$ ipython --no-banner

In [1]: import numpy as np

In [2]: import numpy.linalg as la

In [3]: np.set_printoptions(precision=2, suppress=True, linewidth=140)

In [4]: A = np.load("m.npy")

In [5]: A
Out[5]: 
array([[-2,  3,  3,  1],
       [ 3,  4,  1,  3],
       [ 3,  1,  0,  2],
       [ 1,  3,  2,  6]])

In [6]: # symmetric, so the eigenvalues are real

In [7]: ev, V = la.eigh(A)

In [8]: print(np.abs(V[:, -1]).round(6).argmax())
3

In [9]: la.svd(A, compute_uv=False)
Out[9]: array([9.67, 4.69, 2.48, 0.53])

In [10]: np.unique(ev.round(6) + 0, return_counts=True)[1]
Out[10]: array([1, 1, 1, 1])

In [11]: (ev > 1e-8).sum(), (ev < -1e-8).sum()
Out[11]: (np.int64(3), np.int64(1))

In [12]: np.abs(V[:, -1])
Out[12]: array([0.28, 0.58, 0.29, 0.71])

In [13]: la.eigvalsh(A @ A)
Out[13]: array([ 0.28,  6.14, 21.97, 93.6 ])

In [14]: np.round(V.T @ A @ V, 2) + 0
Out[14]: 
array([[-4.69,  0.  ,  0.  ,  0.  ],
       [ 0.  ,  0.53,  0.  ,  0.  ],
       [ 0.  ,  0.  ,  2.48,  0.  ],
       [ 0.  ,  0.  ,  0.  ,  9.67]])

In [15]: M2 = A ** -1
Traceback (most recent call last):
  Cell In[15], line 1
    M2 = A ** -1
ValueError: Integers to negative integer powers are not allowed.


In [16]: M2 = la.inv(A)

In [17]: (np.abs(M2) > 1e-9).astype(int)
Out[17]: 
array([[1, 1, 1, 1],
       [1, 1, 1, 1],
       [1, 1, 1, 1],
       [1, 1, 1, 1]])

In [18]: round(la.det(A) * la.det(M2), 2)
Out[18]: np.float64(1.0)

In [19]: np.round(la.inv(M2), 2) + 0
Out[19]: 
array([[-2.,  3.,  3.,  1.],
       [ 3.,  4.,  1.,  3.],
       [ 3.,  1.,  0.,  2.],
       [ 1.,  3.,  2.,  6.]])

In [20]: M2
Out[20]: 
array([[ 0.17, -0.17,  0.67, -0.17],
       [-0.17,  0.57, -0.67, -0.03],
       [ 0.67, -0.67,  1.17, -0.17],
       [-0.17, -0.03, -0.17,  0.27]])

In [21]: round(float(la.slogdet(A)[0]), 2)
Out[21]: -1.0

In [22]: np.allclose(M2, A.T)
Out[22]: False

In [23]: try:
    ...:     la.cholesky(M2)
    ...: except la.LinAlgError as e:
    ...:     print(repr(e))
    ...: 
LinAlgError('Matrix is not positive definite')

In [24]: print([round(float(la.det(M2[:i, :i])), 2) + 0 for i in range(1, 5)])
[0.17, 0.07, -0.1, -0.02]

In [25]: print(round(la.eigvalsh(M2).min(), 2))
-0.21

In [26]: np.einsum("ii->", A)
Out[26]: np.int64(8)

In [27]: np.round(la.eigvals(A).sum().real, 2)
Out[27]: np.float64(8.0)

In [28]: round(la.det(A.T), 2)
Out[28]: np.float64(-60.0)

In [29]: ev, V = la.eig(A)

In [30]: print(ev)
[ 9.67 -4.69  2.48  0.53]

In [31]: rng = np.random.default_rng(48459)

In [32]: idx = rng.integers(0, 2, 6)

In [33]: arr = (idx[:, None] == idx) * -1 + np.eye(6)

In [34]: arr
Out[34]: 
array([[ 0.,  0., -1.,  0.,  0.,  0.],
       [ 0.,  0.,  0., -1., -1., -1.],
       [-1.,  0.,  0.,  0.,  0.,  0.],
       [ 0., -1.,  0.,  0., -1., -1.],
       [ 0., -1.,  0., -1.,  0., -1.],
       [ 0., -1.,  0., -1., -1.,  0.]])

In [35]: M2 = np.array([[-2, 0, 2],
    ...:     [-3, 3, 2],
    ...:     [0, 2, -1],
    ...:     [2, 2, -3],
    ...:     [-1, 3, 1],
    ...:     [2, 2, -3]])

In [36]: np.einsum("ij,ij->i", arr, arr)
Out[36]: array([1., 3., 1., 3., 3., 3.])

In [37]: np.einsum("ij->j", arr)
Out[37]: array([-1., -3., -1., -3., -3., -3.])

In [38]: np.einsum("ik,kj->ij", arr, M2)
Out[38]: 
array([[ 0., -2.,  1.],
       [-3., -7.,  5.],
       [ 2.,  0., -2.],
       [ 2., -8.,  0.],
       [-1., -7.,  4.],
       [ 2., -8.,  0.]])

In [39]: M2.T @ arr.T
Out[39]: 
array([[ 0., -3.,  2.,  2., -1.,  2.],
       [-2., -7.,  0., -8., -7., -8.],
       [ 1.,  5., -2.,  0.,  4.,  0.]])

In [40]: print(arr @ M2)
[[ 0. -2.  1.]
 [-3. -7.  5.]
 [ 2.  0. -2.]
 [ 2. -8.  0.]
 [-1. -7.  4.]
 [ 2. -8.  0.]]

In [41]: la.matrix_rank(np.vstack([arr, M2.T]))
Out[41]: np.int64(6)

In [42]: la.matrix_rank(arr @ M2)
Out[42]: np.int64(3)

In [43]: x = np.array([-3, 5, 1, 0])

In [44]: rhs = A @ x

In [45]: print(rhs)
[24 12 -4 14]

In [46]: np.round(la.solve(A, A[:, 1]), 2) + 0
Out[46]: array([0., 1., 0., 0.])

In [47]: np.round(la.solve(A, rhs), 2) + 0
Out[47]: array([-3.,  5.,  1.,  0.])

In [48]: print(np.round(la.solve(A, 3 * rhs), 2) + 0)
[-9. 15.  3.  0.]

In [49]: try:
    ...:     la.cholesky(arr)
    ...: except la.LinAlgError as e:
    ...:     print(repr(e))
    ...: 
LinAlgError('Matrix is not positive definite')

In [50]: np.all(la.eigvalsh(arr) > 0)
Out[50]: np.False_

In [51]: [round(float(la.det(arr[:i, :i])), 2) + 0 for i in range(1, 7)]
Out[51]: [0.0, 0.0, 0.0, 1.0, 2.0, 3.0]

In [52]: K = np.load("arr.npy")

In [53]: K.round(2) + 0
Out[53]: 
array([[ 3.09,  1.58, -1.87, -1.54, -6.42,  2.75, -0.23],
       [ 2.94, -4.85,  2.  , -2.19,  2.79, -1.3 ,  0.38],
       [-1.81,  0.  ,  3.2 ,  0.93,  1.39,  4.49, -4.09],
       [-2.75,  1.72,  0.76, -7.94,  0.5 ,  1.34,  1.79],
       [-0.78, -2.8 , -4.79,  0.91, -0.14,  4.74,  4.25],
       [ 3.52,  2.59, -2.27, -0.81,  2.49,  0.55, -1.54],
       [-1.52, -2.35, -5.22, -0.85, -1.09, -0.76, -3.48]])

In [54]: round(la.norm(K[6] - K[1]), 2)
Out[54]: np.float64(10.5)

In [55]: la.norm(K, axis=1).argmax()
Out[55]: np.int64(3)

In [56]: print(round(la.norm(K) ** 2 / la.norm(K, 2) ** 2, 2))
4.06

In [57]: la.norm(K, axis=1)
Out[57]: array([8.17, 7.11, 7.29, 8.92, 8.52, 5.81, 7.04])

In [58]: la.rank(K)
Traceback (most recent call last):
  Cell In[58], line 1
    la.rank(K)
AttributeError: module 'numpy.linalg' has no attribute 'rank'


In [59]: np.round(la.norm(K), 2)
Out[59]: np.float64(20.15)

In [60]: K.sum(axis=0)
Out[60]: array([  2.7 ,  -4.1 ,  -8.18, -11.51,  -0.48,  11.8 ,  -2.92])

In [61]: np.zeros(7, 7)
Traceback (most recent call last):
  Cell In[61], line 1
    np.zeros(7, 7)
TypeError: Cannot interpret '7' as a data type


In [62]: la.matrix_rank(K)
Out[62]: np.int64(7)

In [63]: K.sum(axis=1)
Out[63]: array([ -2.65,  -0.23,   4.1 ,  -4.57,   1.38,   4.53, -15.25])

In [64]: print(np.round(np.abs(K).max(), 2))
7.94

In [65]: M2 = K + rng.integers(-2, 3, (7, 1)) @ rng.integers(-2, 3, (1, 7))

In [66]: M2
Out[66]: 
array([[ 5.09,  3.58, -5.87, -1.54, -4.42,  0.75, -4.23],
       [ 0.94, -6.85,  6.  , -2.19,  0.79,  0.7 ,  4.38],
       [-3.81, -2.  ,  7.2 ,  0.93, -0.61,  6.49, -0.09],
       [-2.75,  1.72,  0.76, -7.94,  0.5 ,  1.34,  1.79],
       [-2.78, -4.8 , -0.79,  0.91, -2.14,  6.74,  8.25],
       [ 2.52,  1.59, -0.27, -0.81,  1.49,  1.55,  0.46],
       [-3.52, -4.35, -1.22, -0.85, -3.09,  1.24,  0.52]])

In [67]: np.round(la.svd(M2 - K, compute_uv=False), 2) + 0
Out[67]: array([15.87,  0.  ,  0.  ,  0.  ,  0.  ,  0.  ,  0.  ])

In [68]: np.abs(M2 - K).sum(axis=1)
Out[68]: array([16., 16., 16.,  0., 16.,  8., 16.])
